$ python3 -q
>>> import numpy as np
>>> import numpy.linalg as la
>>> np.set_printoptions(precision=3, suppress=True, linewidth=140, floatmode="fixed")
>>> M = np.array([[0, 0, 0, 1, 0, 1, 1],
...     [0, 0, 0, 0, 0, 0, 0],
...     [0, 0, 0, 0, 0, 0, 0],
...     [1, 0, 0, 0, 0, 1, 1],
...     [0, 0, 0, 0, 0, 0, 0],
...     [1, 0, 0, 1, 0, 0, 1],
...     [1, 0, 0, 1, 0, 1, 0]])
>>> x0 = np.array([-2, -1, 1, 2, -2, -2, 1])
>>> la.norm(M @ x0) <= la.norm(M, 2) * la.norm(x0) + 1e-9
np.True_
>>> (M @ x0).argmax()
np.int64(0)
>>> M @ np.eye(7)[2]
array([0.000, 0.000, 0.000, 0.000, 0.000, 0.000, 0.000])
>>> round(float(la.norm(M, 2) / la.norm(M)), 3)
0.866
>>> la.cond(M) > 100
np.True_
>>> [round(float(x), 3) for x in la.svd(M, compute_uv=False)[:3]]
[3.0, 1.0, 1.0]
>>> np.all(la.eigvalsh(M) > 0)
np.False_
>>> A = np.load("mat.npy")
>>> A
array([[0.000, 1.000, 2.000],
       [0.000, 2.000, 3.000],
       [0.000, 3.000, 0.000]])
>>> u = np.array([-1, 2])
>>> np.cross(M[4, :3], M[1, :3])
array([0, 0, 0])
>>> np.correlate(M[4], M[1], "full")
array([0, 0, 0, 0, 0, 0, 0, 0, 0, 0, 0, 0, 0])
>>> np.array([np.convolve(row, u, "same") for row in M])
array([[ 0,  0,  0, -1,  2, -1,  1],
       [ 0,  0,  0,  0,  0,  0,  0],
       [ 0,  0,  0,  0,  0,  0,  0],
       [-1,  2,  0,  0,  0, -1,  1],
       [ 0,  0,  0,  0,  0,  0,  0],
       [-1,  2,  0, -1,  2,  0, -1],
       [-1,  2,  0, -1,  2, -1,  2]])
>>> [round(float(x), 3) for x in la.svd(A, compute_uv=False)[:3]]
[4.638, 2.342, 0.0]
>>> la.matrix_rank(A, rtol=0.1)
np.int64(2)
>>> W = np.array([[2, 2, -2, 0], [2, 0, 0, -2], [0, 1, -1, 2]])
>>> b = np.array([1, -2, -3, -3])
>>> hid = np.maximum(A @ W + b, 0)
>>> (hid > 0).astype(int)
array([[1, 0, 0, 0],
       [1, 1, 0, 0],
       [1, 0, 0, 0]])
>>> la.matrix_rank(hid)
np.int64(2)
>>> basis = np.array([[1, 1, 0], [3, 1, 0], [0, 1, 1], [2, 3, 0]])
>>> (hid @ basis).round(6).argmax(axis=1)
array([0, 0, 0])
>>> feats = np.load("a.npy")
>>> feats
array([[  1,  -3,   9, -27],
       [  1,  -2,   4,  -8],
       [  1,  -1,   1,  -1],
       [  1,   0,   0,   0],
       [  1,   1,   1,   1],
       [  1,   2,   4,   8]])
>>> x0 = np.array([-2, -2, 3, 3])
>>> rhs = feats @ x0
>>> la.lstsq(feats, rhs)[0]
array([-2.000, -2.000,  3.000,  3.000])
>>> rhs
array([-50, -10,   0,  -2,   2,  30])
>>> rng = np.random.default_rng(53929)
>>> rhs = rhs + 0.3 * rng.normal(size=6)
>>> rhs
array([-49.840, -10.290,   0.208,  -2.099,   1.824,  29.787])
>>> b, *_ = la.lstsq(feats, rhs)
>>> b.round()
array([-2.000, -2.000,  3.000,  3.000])
>>> x0 = np.array([2, 2, -1, -3])
>>> la.norm(feats @ x0) <= la.norm(feats, 2) * la.norm(x0) + 1e-9
np.True_
>>> np.sign((feats @ x0).round(6))
array([ 1,  1,  1,  1,  0, -1])
>>> feats @ (2 * x0)
array([136,  36,   4,   4,   0, -44])
>>> (feats @ x0).argmax()
np.int64(0)
>>> np.einsum("ij,j->i", feats, x0)
array([ 68,  18,   2,   2,   0, -22])
>>> feats * x0
array([[  2,  -6,  -9,  81],
       [  2,  -4,  -4,  24],
       [  2,  -2,  -1,   3],
       [  2,   0,   0,   0],
       [  2,   2,  -1,  -3],
       [  2,   4,  -4, -24]])
>>> (feats * x0).sum(axis=1)
array([ 68,  18,   2,   2,   0, -22])
>>> Y = np.c_[feats[:, :2] @ np.array([[0, 2], [2, 0]]), np.array([-1, 2, 5, -2, -5, 3])]
>>> Y
array([[-6,  2, -1],
       [-4,  2,  2],
       [-2,  2,  5],
       [ 0,  2, -2],
       [ 2,  2, -5],
       [ 4,  2,  3]])
>>> la.matrix_rank(np.c_[feats, Y])
np.int64(5)
>>> np.round(la.lstsq(feats, Y[:, 0])[0], 3) + 0
array([0.000, 2.000, 0.000, 0.000])
>>> la.norm(la.qr(feats)[0].T @ Y, axis=0) ** 2 / ((Y ** 2).sum(axis=0) + 1e-12)
array([1.000, 1.000, 0.792])
>>> np.round(la.norm(Y - feats @ la.lstsq(feats, Y)[0], axis=0), 3) + 0
array([0.000, 0.000, 3.760])
>>> K = np.eye(5, dtype=int)[rng.permutation(5)] * np.array([-5, 0, -2, 2, -3])
>>> K
array([[ 0,  0,  0,  0, -3],
       [-5,  0,  0,  0,  0],
       [ 0,  0, -2,  0,  0],
       [ 0,  0,  0,  2,  0],
       [ 0,  0,  0,  0,  0]])
>>> K @ la.pinv(K) @ K
array([[ 0.000,  0.000,  0.000,  0.000, -3.000],
       [-5.000,  0.000,  0.000,  0.000,  0.000],
       [ 0.000,  0.000, -2.000,  0.000,  0.000],
       [ 0.000,  0.000,  0.000,  2.000,  0.000],
       [ 0.000,  0.000,  0.000,  0.000,  0.000]])
>>> round(np.trace(la.pinv(K) @ K), 3)
np.float64(4.0)
>>> la.lstsq(K[:-1].T, K[-1])[2]
np.int32(4)
>>> (la.matrix_power((K != 0) + (K.T != 0) + np.eye(5), 5) > 0).astype(int)
array([[1, 1, 0, 0, 1],
       [1, 1, 0, 0, 1],
       [0, 0, 1, 0, 0],
       [0, 0, 0, 1, 0],
       [1, 1, 0, 0, 1]])
>>> E = np.load("out9.npy")
>>> E
array([[-7, -2,  0,  0],
       [-6,  2,  0,  0],
       [ 0,  0, -7, -2],
       [ 0,  0, -6,  2]])
>>> (la.matrix_power((E != 0) + (E.T != 0) + np.eye(4), 4) > 0).astype(int)
array([[1, 1, 0, 0],
       [1, 1, 0, 0],
       [0, 0, 1, 1],
       [0, 0, 1, 1]])
>>> E @ E
array([[61, 10,  0,  0],
       [30, 16,  0,  0],
       [ 0,  0, 61, 10],
       [ 0,  0, 30, 16]])
>>> (E != 0).astype(int)
array([[1, 1, 0, 0],
       [1, 1, 0, 0],
       [0, 0, 1, 1],
       [0, 0, 1, 1]])
>>> np.sort(la.eigvals(E).real)
array([-8.179, -8.179,  3.179,  3.179])
>>> np.flatnonzero(la.matrix_power((E != 0) + (E.T != 0) + np.eye(4), 4)[1])
array([0, 1])
>>> Y = la.inv(E)
>>> (np.abs(Y) > 1e-9).astype(int)
array([[1, 1, 0, 0],
       [1, 1, 0, 0],
       [0, 0, 1, 1],
       [0, 0, 1, 1]])
>>> la.det(E) * Y
array([[ -52.000,  -52.000,   -0.000,   -0.000],
       [-156.000,  182.000,    0.000,    0.000],
       [  -0.000,   -0.000,  -52.000,  -52.000],
       [   0.000,    0.000, -156.000,  182.000]])
>>> np.round(la.cond(E), 3)
np.float64(3.271)
>>> round(float(la.det(E) * la.det(Y)), 3)
1.0
>>> Y
array([[-0.077, -0.077, -0.000, -0.000],
       [-0.231,  0.269,  0.000,  0.000],
       [-0.000, -0.000, -0.077, -0.077],
       [ 0.000,  0.000, -0.231,  0.269]])
>>> U, s, VT = la.svd(E, full_matrices=False)
>>> (s > 1e-8).sum()
np.int64(4)
>>> np.allclose(U * s @ VT, E)
True
>>> U.shape, s.shape, VT.shape
((4, 4), (4,), (4, 4))
>>> np.cumsum(s ** 2) / np.sum(s ** 2)
array([0.457, 0.915, 0.957, 1.000])
>>> np.round(U.T @ U, 3) + 0
array([[1.000, 0.000, 0.000, 0.000],
       [0.000, 1.000, 0.000, 0.000],
       [0.000, 0.000, 1.000, 0.000],
       [0.000, 0.000, 0.000, 1.000]])
>>> np.round(VT @ VT.T, 3) + 0
array([[1.000, 0.000, 0.000, 0.000],
       [0.000, 1.000, 0.000, 0.000],
       [0.000, 0.000, 1.000, 0.000],
       [0.000, 0.000, 0.000, 1.000]])
>>> s
array([9.222, 9.222, 2.819, 2.819])
>>> Y = M + rng.integers(-2, 3, (7, 4)) @ rng.integers(-2, 3, (4, 7))
>>> Y
array([[ 0,  4, -2,  3, -2,  5,  3],
       [-4, -6,  4, -1, -3,  3,  9],
       [-2, -7,  0, -2, -1,  4,  4],
       [-3,  0,  6, -2,  6,  3,  1],
       [ 2, -2, -2,  0, -2, -3, -1],
       [-1, -4,  8, -2,  5, -8, -1],
       [ 5, 12, -4,  5,  0, -1, -6]])
>>> Y - M
array([[ 0,  4, -2,  2, -2,  4,  2],
       [-4, -6,  4, -1, -3,  3,  9],
       [-2, -7,  0, -2, -1,  4,  4],
       [-4,  0,  6, -2,  6,  2,  0],
       [ 2, -2, -2,  0, -2, -3, -1],
       [-2, -4,  8, -3,  5, -8, -2],
       [ 4, 12, -4,  4,  0, -2, -6]])
>>> Y = np.array([[1, 1, -2], [1, 3, 3]])
>>> basis = np.kron(Y, E)
>>> basis
array([[ -7,  -2,   0,   0,  -7,  -2,   0,   0,  14,   4,   0,   0],
       [ -6,   2,   0,   0,  -6,   2,   0,   0,  12,  -4,   0,   0],
       [  0,   0,  -7,  -2,   0,   0,  -7,  -2,   0,   0,  14,   4],
       [  0,   0,  -6,   2,   0,   0,  -6,   2,   0,   0,  12,  -4],
       [ -7,  -2,   0,   0, -21,  -6,   0,   0, -21,  -6,   0,   0],
       [ -6,   2,   0,   0, -18,   6,   0,   0, -18,   6,   0,   0],
       [  0,   0,  -7,  -2,   0,   0, -21,  -6,   0,   0, -21,  -6],
       [  0,   0,  -6,   2,   0,   0, -18,   6,   0,   0, -18,   6]])
>>> Y = np.array([[-1, 2, -3],
...     [2, -1, 1],
...     [3, -2, -1],
...     [0, 2, -2],
...     [-3, 1, -3],
...     [0, 1, 0],
...     [2, 1, 0]])
>>> basis = np.array([[-2, 0, -3, 4], [2, 2, -1, 0], [1, 5, -2, -5]])
>>> W0 = Y @ basis + 0.05 * rng.normal(size=(7, 4))
>>> W0
array([[  2.894, -10.950,   7.040,  10.999],
       [ -4.987,   2.962,  -6.939,   2.974],
       [-11.039,  -9.058,  -5.003,  17.135],
       [  2.007,  -6.002,   1.973,   9.990],
       [  4.928, -13.077,  14.011,   3.000],
       [  2.017,   2.023,  -0.964,   0.091],
       [ -1.996,   2.032,  -7.079,   8.047]])
>>> x0 = np.array([-4, -4, 6, -1])
>>> rhs = W0 @ x0
>>> b, lr = np.zeros(4), 1 / la.norm(W0, 2) ** 2
>>> for i in range(6):
...     b -= lr * W0.T @ (W0 @ b - rhs)
...     if i % 1 == 0: print(i, round(la.norm(W0 @ b - rhs), 3))
... 
0 52.055
1 41.182
2 37.711
3 35.316
4 33.168
5 31.161
>>> b
array([ 0.076, -3.934,  3.883,  0.174])
>>> round(float(la.cond(W0)), 3)
284.232
>>> Y = np.array([[-9, -8, 7], [-6, -9, 6], [5, -6, 1], [8, 8, 1]])
>>> np.einsum("ij->j", W0)
array([ -6.177, -32.071,   3.040,  52.238])
>>> np.vstack([W0, Y.T]).shape
(10, 4)
>>> la.matrix_rank(W0 @ Y)
np.int64(3)
>>> F = np.loadtxt("dump.csv", delimiter=",")
>>> F
array([[ 2.000,  0.000,  0.000,  0.000,  0.000,  0.000,  0.000,  0.000],
       [ 0.000,  2.000, -1.000, -2.000, -1.000, -2.000,  2.000,  1.000],
       [ 0.000, -2.000,  0.000,  1.000,  0.000,  0.000, -1.000,  2.000],
       [ 0.000, -1.000, -1.000, -2.000,  1.000,  0.000,  1.000, -2.000],
       [ 0.000, -2.000,  2.000,  2.000,  1.000, -2.000,  0.000,  1.000],
       [ 0.000, -2.000, -2.000,  2.000,  1.000,  1.000,  2.000,  2.000],
       [ 0.000,  1.000, -2.000, -1.000,  0.000,  0.000,  2.000,  1.000],
       [ 0.000,  0.000, -2.000,  1.000,  2.000, -1.000,  2.000,  0.000]])
>>> F.shape
(8, 8)
>>> F.sum(axis=1)
array([ 2.000, -1.000,  0.000, -4.000,  2.000,  4.000,  1.000,  2.000])
>>> np.abs(F).max()
np.float64(2.0)
>>> la.matrix_rank(F)
np.int64(8)
>>> round(float(la.norm(F)), 3)
10.488
>>> T = np.stack([F, 3 * F, F[::-1]])
>>> np.einsum("bij,cij->bc", T, T)
array([[110.000, 330.000,  28.000],
       [330.000, 990.000,  84.000],
       [ 28.000,  84.000, 110.000]])
>>> la.norm(T, axis=(1, 2))
array([10.488, 31.464, 10.488])
>>> (F - F.T) / 2
array([[ 0.000,  0.000,  0.000,  0.000,  0.000,  0.000,  0.000,  0.000],
       [ 0.000,  0.000,  0.500, -0.500,  0.500,  0.000,  0.500,  0.500],
       [ 0.000, -0.500,  0.000,  1.000, -1.000,  1.000,  0.500,  2.000],
       [ 0.000,  0.500, -1.000,  0.000, -0.500, -1.000,  1.000, -1.500],
       [ 0.000, -0.500,  1.000,  0.500,  0.000, -1.500,  0.000, -0.500],
       [ 0.000,  0.000, -1.000,  1.000,  1.500,  0.000,  1.000,  1.500],
       [ 0.000, -0.500, -0.500, -1.000,  0.000, -1.000,  0.000, -0.500],
       [ 0.000, -0.500, -2.000,  1.500,  0.500, -1.500,  0.500,  0.000]])
>>> np.trace(F)
np.float64(6.0)
>>> la.matrix_power(F, 3)
array([[  8.000,   0.000,   0.000,   0.000,   0.000,   0.000,   0.000,   0.000],
       [  0.000,  73.000, -20.000, -44.000, -32.000, -28.000,  30.000,  14.000],
       [  0.000, -34.000,  23.000,  15.000,  10.000,   5.000, -14.000,  -8.000],
       [  0.000, -17.000, -13.000,   1.000,   7.000,   5.000,  -1.000,   2.000],
       [  0.000, -39.000,  41.000,  27.000,   3.000,  10.000, -43.000,  -5.000],
       [  0.000,  -6.000,  10.000,   3.000,   7.000,  -6.000,  14.000,  -2.000],
       [  0.000,  48.000, -20.000, -32.000, -13.000, -22.000,  35.000,   6.000],
       [  0.000,  19.000,  13.000, -12.000, -18.000, -11.000,  -7.000,  10.000]])
>>> np.allclose(F @ F.T, F.T @ F)
False
